$ ipython --no-banner

In [1]: import numpy as np

In [2]: import numpy.linalg as la

In [3]: np.set_printoptions(precision=2, suppress=True, linewidth=120, floatmode="fixed")

In [4]: M, _ = la.qr(np.array([[-0.2, -1.3, 2.0, -1.5, -1.0, -1.1, -0.7, -2.0],
   ...:     [-1.3, -1.2, -1.5, 0.5, -1.1, 0.0, 2.3, 1.7],
   ...:     [1.1, 1.4, 0.7, -1.4, 0.5, 0.7, -1.4, 1.2],
   ...:     [-0.8, -0.1, 0.6, -0.3, -0.4, 0.9, 1.1, 1.7],
   ...:     [-1.8, -1.9, -0.6, 0.6, 1.6, -0.9, -0.9, -1.0],
   ...:     [-0.7, -0.3, 0.6, -1.7, 1.4, 0.9, 1.3, -1.2],
   ...:     [-1.4, 0.6, 0.0, 1.0, -0.4, 0.2, -0.3, -0.1],
   ...:     [1.6, 1.0, -0.1, 0.2, 0.4, 1.6, 0.2, -0.5]]))

In [5]: M.round(2) + 0
Out[5]: 
array([[-0.06,  0.52, -0.71, -0.13,  0.29, -0.02,  0.20,  0.29],
       [-0.38,  0.15,  0.47,  0.36,  0.58, -0.18,  0.26,  0.18],
       [ 0.32, -0.30, -0.21,  0.48, -0.03,  0.26,  0.67, -0.11],
       [-0.23, -0.19, -0.30, -0.02,  0.14, -0.58,  0.07, -0.67],
       [-0.52,  0.32,  0.12, -0.07, -0.64,  0.01,  0.43, -0.07],
       [-0.20, -0.07, -0.28,  0.70, -0.31, -0.23, -0.40,  0.29],
       [-0.41, -0.68, -0.17, -0.34,  0.06,  0.00,  0.15,  0.45],
       [ 0.47,  0.03,  0.16, -0.13, -0.20, -0.71,  0.25,  0.37]])

In [6]: A2 = np.array([[-5, 5, -2],
   ...:     [-5, -4, -4],
   ...:     [-3, -3, -3],
   ...:     [1, 5, -4],
   ...:     [-4, -2, 1],
   ...:     [2, -5, -2],
   ...:     [-5, -2, 1],
   ...:     [3, 1, 0]])

In [7]: np.einsum("ij->j", M)
Out[7]: array([-1.02, -0.23, -0.91,  0.86, -0.10, -1.45,  1.64,  0.73])

In [8]: la.matrix_rank(np.vstack([M, A2.T]))
Out[8]: np.int64(8)

In [9]: np.einsum("ij,ij->i", M, M)
Out[9]: array([1.00, 1.00, 1.00, 1.00, 1.00, 1.00, 1.00, 1.00])

In [10]: m1 = np.load("test10.npy")

In [11]: m1
Out[11]: 
array([[-2.28, -1.85, -1.00,  3.89,  0.47],
       [ 0.19,  1.78,  4.60, -0.30, -0.75],
       [-0.56, -1.80,  0.34,  3.36, -3.16],
       [-3.47,  1.76, -1.33, -2.56,  1.24],
       [ 2.93, -3.78,  0.71, -0.42, -1.19],
       [-3.50,  1.16, -0.69, -1.31, -3.03],
       [-3.31,  3.03, -2.07,  0.72,  0.19],
       [ 2.74,  2.21, -1.11, -3.37, -0.19],
       [-0.01, -1.74, -0.66,  0.82,  4.57],
       [ 1.68,  4.49,  1.28, -0.08,  0.62],
       [ 2.91, -2.77,  0.17, -1.11, -2.75],
       [ 0.42, -1.93,  2.26, -3.94, -0.72],
       [ 0.38,  2.68, -0.79,  1.89, -3.67],
       [ 0.53,  0.20, -1.54, -4.60,  1.08],
       [ 2.14,  2.40,  0.36,  3.53, -1.43],
       [ 0.75, -2.86, -3.94, -0.77, -0.39],
       [-3.94, -0.18, -0.75,  1.03,  2.80],
       [ 0.71, -0.54,  3.36,  3.09,  1.83],
       [ 0.31,  1.43,  0.21, -2.04,  4.32],
       [-4.50,  0.75, -1.25, -0.16,  1.61],
       [-4.29,  0.46, -1.78, -1.61, -0.76],
       [ 3.23,  1.85, -0.74, -1.98,  2.58],
       [ 1.93,  1.41, -2.17, -2.50,  2.89],
       [ 1.33, -3.45, -0.49, -1.09,  3.15],
       [ 3.12, -2.25, -0.79,  2.36,  2.00],
       [-1.92,  3.82,  0.20,  1.40,  2.18],
       [ 2.39, -4.22,  0.46,  0.94,  0.58],
       [ 3.66, -3.39, -0.32, -0.25,  0.02]])

In [12]: G = np.cov(m1, rowvar=False)

In [13]: G
Out[13]: 
array([[ 6.54, -2.00,  0.95, -0.40, -0.07],
       [-2.00,  6.21,  0.08, -0.45,  0.16],
       [ 0.95,  0.08,  2.87,  0.72, -0.38],
       [-0.40, -0.45,  0.72,  5.12, -0.66],
       [-0.07,  0.16, -0.38, -0.66,  4.78]])

In [14]: np.polyfit(m1[:, 2], m1[:, 1], 1)
Out[14]: array([ 0.03, -0.04])

In [15]: np.argwhere(np.triu(np.abs(np.corrcoef(m1.T)) > 0.8, 1))
Out[15]: array([], shape=(0, 2), dtype=int64)

In [16]: np.round(np.corrcoef(m1[:, 2], m1[:, 1])[0, 1], 2)
Out[16]: np.float64(0.02)

In [17]: G.shape
Out[17]: (5, 5)

In [18]: np.median(m1, axis=0)
Out[18]: array([ 0.47,  0.33, -0.68, -0.28,  0.52])

In [19]: rng = np.random.default_rng(73083)

In [20]: z = rng.permutation(5)

In [21]: A2 = m1[:, z] * rng.choice([-1, 1], 5)

In [22]: A2
Out[22]: 
array([[-0.47,  1.00,  2.28, -1.85, -3.89],
       [ 0.75, -4.60, -0.19,  1.78,  0.30],
       [ 3.16, -0.34,  0.56, -1.80, -3.36],
       [-1.24,  1.33,  3.47,  1.76,  2.56],
       [ 1.19, -0.71, -2.93, -3.78,  0.42],
       [ 3.03,  0.69,  3.50,  1.16,  1.31],
       [-0.19,  2.07,  3.31,  3.03, -0.72],
       [ 0.19,  1.11, -2.74,  2.21,  3.37],
       [-4.57,  0.66,  0.01, -1.74, -0.82],
       [-0.62, -1.28, -1.68,  4.49,  0.08],
       [ 2.75, -0.17, -2.91, -2.77,  1.11],
       [ 0.72, -2.26, -0.42, -1.93,  3.94],
       [ 3.67,  0.79, -0.38,  2.68, -1.89],
       [-1.08,  1.54, -0.53,  0.20,  4.60],
       [ 1.43, -0.36, -2.14,  2.40, -3.53],
       [ 0.39,  3.94, -0.75, -2.86,  0.77],
       [-2.80,  0.75,  3.94, -0.18, -1.03],
       [-1.83, -3.36, -0.71, -0.54, -3.09],
       [-4.32, -0.21, -0.31,  1.43,  2.04],
       [-1.61,  1.25,  4.50,  0.75,  0.16],
       [ 0.76,  1.78,  4.29,  0.46,  1.61],
       [-2.58,  0.74, -3.23,  1.85,  1.98],
       [-2.89,  2.17, -1.93,  1.41,  2.50],
       [-3.15,  0.49, -1.33, -3.45,  1.09],
       [-2.00,  0.79, -3.12, -2.25, -2.36],
       [-2.18, -0.20,  1.92,  3.82, -1.40],
       [-0.58, -0.46, -2.39, -4.22, -0.94],
       [-0.02,  0.32, -3.66, -3.39,  0.25]])

In [23]: U, _, VT = la.svd(m1.T @ A2)

In [24]: np.round(U @ VT, 2) + 0
Out[24]: 
array([[ 0.00,  0.00, -1.00,  0.00,  0.00],
       [ 0.00,  0.00,  0.00,  1.00,  0.00],
       [ 0.00, -1.00,  0.00,  0.00,  0.00],
       [ 0.00,  0.00,  0.00,  0.00, -1.00],
       [-1.00,  0.00,  0.00,  0.00,  0.00]])

In [25]: z
Out[25]: array([4, 2, 0, 1, 3])

In [26]: np.round(la.lstsq(m1, A2)[0], 2) + 0
Out[26]: 
array([[ 0.00,  0.00, -1.00,  0.00,  0.00],
       [ 0.00,  0.00,  0.00,  1.00,  0.00],
       [ 0.00, -1.00,  0.00,  0.00,  0.00],
       [ 0.00,  0.00,  0.00,  0.00, -1.00],
       [-1.00,  0.00,  0.00,  0.00,  0.00]])

In [27]: G = np.cov(A2, rowvar=False)

In [28]: la.eigvalsh(G)[::-1]
Out[28]: array([8.48, 5.91, 4.71, 4.19, 2.25])

In [29]: round(float(np.corrcoef(A2[:, 2], A2[:, 4])[0, 1]), 2)
Out[29]: -0.07

In [30]: np.argwhere(np.triu(np.abs(np.corrcoef(A2.T)) > 0.8, 1))
Out[30]: array([], shape=(0, 2), dtype=int64)

In [31]: vec = np.array([6, 7, 3, 7, 2])

In [32]: target = m1 @ vec

In [33]: la.lstsq(m1, target)[0]
Out[33]: array([6.00, 7.00, 3.00, 7.00, 2.00])

In [34]: la.solve(m1.T @ m1, m1.T @ target)
Out[34]: array([6.00, 7.00, 3.00, 7.00, 2.00])

In [35]: np.round(la.pinv(m1) @ m1, 2) + 0
Out[35]: 
array([[1.00, 0.00, 0.00, 0.00, 0.00],
       [0.00, 1.00, 0.00, 0.00, 0.00],
       [0.00, 0.00, 1.00, 0.00, 0.00],
       [0.00, 0.00, 0.00, 1.00, 0.00],
       [0.00, 0.00, 0.00, 0.00, 1.00]])

In [36]: target = target + 0.05 * rng.normal(size=28)

In [37]: target
Out[37]: 
array([ -1.37,  23.85,   2.27, -28.00, -12.08, -30.13,   0.66,   4.65,   0.63,  46.00, -14.68, -33.22,  24.52, -30.08,
        52.57, -33.45, -14.28,  35.85,   6.82, -23.32, -40.61,  21.33,   3.27, -19.03,  21.12,  29.99,  -6.15,  -4.46])

In [38]: beta, *_ = la.lstsq(m1, target)

In [39]: np.round(la.norm(target - m1 @ beta), 2)
Out[39]: np.float64(0.22)

In [40]: [round(float(la.norm(la.solve(m1.T @ m1 + lam * np.eye(5), m1.T @ target))), 2) for lam in (0, 1, 10, 100)]
Out[40]: [12.12, 12.01, 11.15, 6.52]

In [41]: beta.round()
Out[41]: array([6.00, 7.00, 3.00, 7.00, 2.00])
